$ python3 -q
>>> import numpy as np
>>> import numpy.linalg as la
>>> np.set_printoptions(precision=2, suppress=True, linewidth=100)
>>> def rd(a):
...     return np.round(a, 2) + 0
... 
>>> E = np.load("m.npy")
>>> E
array([[-2,  2,  0,  1,  0],
       [ 0,  1, -2,  2, -2],
       [-2,  2, -2,  4,  0],
       [-2,  2, -1,  4,  1],
       [-4,  4, -1,  4,  2],
       [-2,  6,  0,  6,  4],
       [-1,  8, -1,  6,  3],
       [-2,  8,  0,  8,  2],
       [-3,  8,  0,  7,  4],
       [-5,  8,  2,  8,  2],
       [-6,  6,  4, 10,  1],
       [-6,  5,  4,  8,  1],
       [-6,  4,  3, 10,  2]])
>>> print(rd(la.norm(E, axis=1)))
[ 3.    3.61  5.29  5.1   7.28  9.59 10.54 11.66 11.75 12.69 13.75 11.92 12.85]
>>> la.norm(E, axis=1).argmax()
np.int64(10)
>>> E[8] @ E[0]
np.int64(29)
>>> rd(la.norm(E, "nuc"))
np.float64(53.8)
>>> gram = np.cov(E, rowvar=False)
>>> rd(np.corrcoef(E[:, 1], E[:, 4])[0, 1])
np.float64(0.77)
>>> np.argwhere(np.triu(np.abs(np.corrcoef(E.T)) > 0.8, 1))
array([[0, 2]])
>>> data = np.load("block18.npy")
>>> data
array([[ 1, -1,  1, -1],
       [ 1,  0,  0,  0],
       [ 1,  1,  1,  1],
       [ 1,  2,  4,  8],
       [ 1,  3,  9, 27],
       [ 1,  4, 16, 64]])
>>> # column 3 is much longer than the rest
>>> A2 = data[0, 0] * data[1:] - np.outer(data[1:, 0], data[0])
>>> A2
array([[ 0,  1, -1,  1],
       [ 0,  2,  0,  2],
       [ 0,  3,  3,  9],
       [ 0,  4,  8, 28],
       [ 0,  5, 15, 65]])
>>> la.matrix_rank(A2), la.matrix_rank(data)
(np.int64(3), np.int64(4))
>>> data[:, 0] / data[0, 0]
array([1., 1., 1., 1., 1., 1.])
>>> [round(float(x), 2) for x in la.svd(A2, compute_uv=False)[:3]]
[73.71, 3.49, 1.92]
>>> np.argsort(-la.norm(A2, axis=0).round(6), kind="stable")[:3]
array([3, 2, 1])
>>> Q, V = la.qr(data[:, :3])[0], la.qr(data[:, 3:])[0]
>>> s = la.svd(Q.T @ V, compute_uv=False)
>>> print((s > 0.9).sum())
1
>>> data.sum(axis=0)
array([ 6,  9, 31, 99])
>>> data[6]
Traceback (most recent call last):
  File "<python-input-26>", line 1, in <module>
    data[6]
    ~~~~^^^
IndexError: index 6 is out of bounds for axis 0 with size 6
>>> la.matrix_rank(data)
np.int64(4)
>>> data[:, 4]
Traceback (most recent call last):
  File "<python-input-28>", line 1, in <module>
    data[:, 4]
    ~~~~^^^^^^
IndexError: index 4 is out of bounds for axis 1 with size 4
>>> A2 = data / np.sqrt((data ** 2).mean(axis=1, keepdims=True))
>>> rd(A2[4])
array([0.07, 0.21, 0.63, 1.89])
>>> data - data.mean(axis=1, keepdims=True)
array([[  1.  ,  -1.  ,   1.  ,  -1.  ],
       [  0.75,  -0.25,  -0.25,  -0.25],
       [  0.  ,   0.  ,   0.  ,   0.  ],
       [ -2.75,  -1.75,   0.25,   4.25],
       [ -9.  ,  -7.  ,  -1.  ,  17.  ],
       [-20.25, -17.25,  -5.25,  42.75]])
>>> m1 = np.load("w.npy")
>>> m1
array([[-12.1 ,  -6.48,   2.18,   2.16,  -3.88],
       [ -6.75,   0.24,   3.85,  -6.16,  -7.92],
       [ -5.53,   0.26,   3.82,  -6.23,  -8.05],
       [ -2.24,   2.16,   2.43,   2.05,   0.03]])
>>> u, g = m1[3], m1[1]
>>> rd(u @ g)
np.float64(12.13)
>>> p = (u @ g) / (u @ u) * u
>>> rd(la.norm(u + g) ** 2 + la.norm(u - g) ** 2)
np.float64(361.81)
>>> print(rd((g - p) @ u))
0.0
>>> la.matrix_rank(np.outer(u, g))
np.int64(1)
>>> A2 = np.array([[-3, -1, -1], [-2, 1, 3], [1, 0, 2], [-2, 3, -3], [-1, -3, 2]])
>>> rd(np.einsum("ik,kj->ij", m1, A2))
array([[ 51.  ,  23.74, -17.22],
       [ 43.86,  12.27,  17.81],
       [ 40.4 ,  11.25,  16.54],
       [  0.7 ,  10.46,   7.49]])
>>> la.matrix_rank(np.vstack([m1, A2.T]))
np.int64(5)
>>> rd(np.einsum("ij->j", m1))
array([-26.62,  -3.82,  12.28,  -8.18, -19.82])
>>> la.matrix_rank(m1 @ A2)
np.int64(3)
>>> rd(A2.T @ m1.T)
array([[ 51.  ,  43.86,  40.4 ,   0.7 ],
       [ 23.74,  12.27,  11.25,  10.46],
       [-17.22,  17.81,  16.54,   7.49]])
>>> rd(m1 @ A2)
array([[ 51.  ,  23.74, -17.22],
       [ 43.86,  12.27,  17.81],
       [ 40.4 ,  11.25,  16.54],
       [  0.7 ,  10.46,   7.49]])
